$ python -q
>>> import numpy as np
>>> import numpy.linalg as la
>>> np.set_printoptions(precision=2, suppress=True, linewidth=140, floatmode="fixed")
>>> def rnd(a):
...     return np.round(a, 2) + 0
... 
>>> W0 = np.load("arr.npy")
>>> W0
array([[ 1,  0, -1, -1],
       [ 0,  0,  0,  0],
       [ 2,  0,  1, -2],
       [ 0,  0, -1, -2]])
>>> # 2 groups of indices that never mix
>>> U, sig, Vt = la.svd(W0)
>>> rnd(sig)
array([3.52, 1.96, 0.87, 0.00])
>>> other = U[:, :3] @ np.diag(sig[:3]) @ Vt[:3]
>>> rnd(other)
array([[ 1.00,  0.00, -1.00, -1.00],
       [ 0.00,  0.00,  0.00,  0.00],
       [ 2.00,  0.00,  1.00, -2.00],
       [ 0.00,  0.00, -1.00, -2.00]])
>>> la.matrix_rank(other)
np.int64(3)
>>> other = np.array([[2, 2, 1], [2, 2, 2], [2, 0, 0], [2, 0, 1]])
>>> la.matrix_rank(W0 @ other)
np.int64(3)
>>> rng = np.random.default_rng(7089)
>>> lab = rng.permutation(4)
>>> lab
array([0, 1, 3, 2])
>>> other = W0[lab][:, lab]
>>> np.allclose(other, W0)
False
>>> np.diag(other)
array([ 1,  0, -2,  1])
>>> rnd(np.sort(np.abs(la.eigvals(other))))
array([0.00, 1.60, 1.60, 2.36])
>>> np.kron(np.eye(2, dtype=int), W0)
array([[ 1,  0, -1, -1,  0,  0,  0,  0],
       [ 0,  0,  0,  0,  0,  0,  0,  0],
       [ 2,  0,  1, -2,  0,  0,  0,  0],
       [ 0,  0, -1, -2,  0,  0,  0,  0],
       [ 0,  0,  0,  0,  1,  0, -1, -1],
       [ 0,  0,  0,  0,  0,  0,  0,  0],
       [ 0,  0,  0,  0,  2,  0,  1, -2],
       [ 0,  0,  0,  0,  0,  0, -1, -2]])
>>> rnd(la.eigvals(W0).sum().real)
np.float64(0.0)
>>> rnd(la.det(2 * W0)), rnd(la.det(W0))
(np.float64(0.0), np.float64(0.0))
>>> X = np.array([[2.0, 0.0, 0.0, 0.0],
...     [0.0, -4.0, 4.0, 1.0],
...     [0.0, -4.0, 6.0, 1.0],
...     [0.0, -5.0, 9.0, -5.0]])
>>> X
array([[ 2.00,  0.00,  0.00,  0.00],
       [ 0.00, -4.00,  4.00,  1.00],
       [ 0.00, -4.00,  6.00,  1.00],
       [ 0.00, -5.00,  9.00, -5.00]])
>>> (la.matrix_power((X != 0) + (X.T != 0) + np.eye(4), 4) > 0).astype(int)
array([[1, 0, 0, 0],
       [0, 1, 1, 1],
       [0, 1, 1, 1],
       [0, 1, 1, 1]])
>>> np.flatnonzero(la.matrix_power((X != 0) + (X.T != 0) + np.eye(4), 4)[2])
array([1, 2, 3])
>>> (X != 0).astype(int)
array([[1, 0, 0, 0],
       [0, 1, 1, 1],
       [0, 1, 1, 1],
       [0, 1, 1, 1]])
>>> other = X / np.sqrt((X ** 2).mean(axis=1, keepdims=True))
>>> la.matrix_rank(other) == la.matrix_rank(X)
np.True_
>>> X - X.mean(axis=1, keepdims=True)
array([[ 1.50, -0.50, -0.50, -0.50],
       [-0.25, -4.25,  3.75,  0.75],
       [-0.75, -4.75,  5.25,  0.25],
       [ 0.25, -4.75,  9.25, -4.75]])
>>> evals, V = la.eig(X)
>>> rnd(np.prod(evals))
np.float64(100.0)
>>> M = np.array([[1, -2, 4], [1, -1, 1], [1, 0, 0]])
>>> x0 = np.array([1, 2, 4])
>>> h = np.maximum(M @ x0, 0)
>>> np.flatnonzero(h > 1e-9)
array([0, 1, 2])
>>> np.maximum(M @ x0, 0) - np.maximum(-M @ x0, 0)
array([13,  3,  1])
>>> m1 = np.load("dump.npy")
>>> rnd(m1)
array([[-2.10, -0.96, -0.60, -1.82],
       [ 0.55, -0.68, -2.80,  0.65],
       [ 1.99, -0.05, -0.11, -2.24],
       [-0.55,  2.76, -0.90, -0.51]])
>>> rnd(m1 @ m1.T)
array([[9.00, 0.00, 0.00, 0.00],
       [0.00, 9.00, 0.00, 0.00],
       [0.00, 0.00, 9.00, 0.00],
       [0.00, 0.00, 0.00, 9.00]])
>>> rnd(la.pinv(m1))
array([[-0.23,  0.06,  0.22, -0.06],
       [-0.11, -0.08, -0.01,  0.31],
       [-0.07, -0.31, -0.01, -0.10],
       [-0.20,  0.07, -0.25, -0.06]])
>>> rnd(la.norm(m1, axis=0))
array([3.00, 3.00, 3.00, 3.00])
>>> t = np.radians(135)
>>> R = np.eye(4)
>>> R[1, 1] = R[2, 2] = np.cos(t)
>>> R[1, 2], R[2, 1] = -np.sin(t), np.sin(t)
>>> rnd(R)
array([[ 1.00,  0.00,  0.00,  0.00],
       [ 0.00, -0.71, -0.71,  0.00],
       [ 0.00,  0.71, -0.71,  0.00],
       [ 0.00,  0.00,  0.00,  1.00]])
>>> other = m1 @ R.T
>>> rnd(la.det(R)), rnd(np.trace(R))
(np.float64(1.0), np.float64(0.59))
>>> np.allclose(la.norm(m1, axis=1), la.norm(other, axis=1))
True
>>> q, R = la.qr(m1)
>>> rnd(q)
array([[-0.70, -0.32, -0.20, -0.61],
       [ 0.18, -0.23, -0.93,  0.22],
       [ 0.66, -0.02, -0.04, -0.75],
       [-0.18,  0.92, -0.30, -0.17]])
>>> np.allclose(R.T @ R, m1.T @ m1)
True
>>> arr = np.load("m.npy")
>>> arr
array([[ 8.00,  2.00,  6.00,  4.00],
       [ 2.00,  5.00,  3.00,  2.00],
       [ 6.00,  3.00, 13.00,  6.00],
       [ 4.00,  2.00,  6.00,  8.00]])
>>> def softmax(z):
...     e = np.exp(z - z.max(axis=-1, keepdims=True))
...     return e / e.sum(axis=-1, keepdims=True)
... 
>>> rnd(softmax(arr).sum(axis=1))
array([1.00, 1.00, 1.00, 1.00])
>>> rnd(softmax(arr[2]))
array([0.00, 0.00, 1.00, 0.00])
>>> att = arr @ arr.T / np.sqrt(4)
>>> softmax(att)[2] @ arr
array([ 6.00,  3.00, 13.00,  6.00])
>>> rnd(softmax(att))
array([[0.00, 0.00, 1.00, 0.00],
       [0.00, 0.00, 1.00, 0.00],
       [0.00, 0.00, 1.00, 0.00],
       [0.00, 0.00, 1.00, 0.00]])
>>> rnd(softmax(att + np.triu(np.full(att.shape, -np.inf), 1)))
array([[1.00, 0.00, 0.00, 0.00],
       [0.99, 0.01, 0.00, 0.00],
       [0.00, 0.00, 1.00, 0.00],
       [0.00, 0.00, 1.00, 0.00]])
>>> softmax(att).round(6).argmax(axis=1)
array([2, 2, 2, 2])
>>> x0 = np.array([1, 8, 5, 9])
>>> rhs = arr @ x0
>>> rhs
array([ 90.00,  75.00, 149.00, 122.00])
>>> rnd(la.solve(arr, arr[:, 1]))
array([0.00, 1.00, 0.00, 0.00])
>>> rnd(la.eigvals(arr).sum().real)
np.float64(34.0)
>>> rnd(la.det(2 * arr)), rnd(la.det(arr))
(np.float64(22528.0), np.float64(1408.0))
>>> rnd(la.det(arr[::-1]))
np.float64(1408.0)
>>> rnd(la.det(arr.T))
np.float64(1408.0)
>>> feats = np.loadtxt("test13.csv", delimiter=",")
>>> feats
array([[ -2.70,  18.97,  -5.73],
       [ 17.14,   5.74,  -8.57],
       [-18.26,  -6.12,  -5.40],
       [ -6.04, -11.75,  15.02],
       [ -1.72,  13.81, -14.36],
       [ -3.64,  11.39, -16.03],
       [ 19.31,   1.68,   4.92],
       [ 10.61,  16.55,   3.70],
       [ 19.79,   0.46,   2.86],
       [ -6.57,  14.12,  12.55],
       [ -5.83,  -4.95,  18.48],
       [  2.22,  -6.41,  18.82],
       [ 10.40, -17.08,  -0.26],
       [ -8.45,  13.65, -11.93],
       [  5.82,  11.91, -14.97],
       [  8.26, -14.48,  11.04]])
>>> f, r1 = feats[0], feats[4]
>>> rnd(f @ r1)
np.float64(348.9)
>>> pr = (f @ r1) / (f @ f) * f
>>> rnd((r1 - pr) @ f)
np.float64(0.0)
>>> rnd(r1 - pr)
array([ 0.64, -2.74, -9.36])
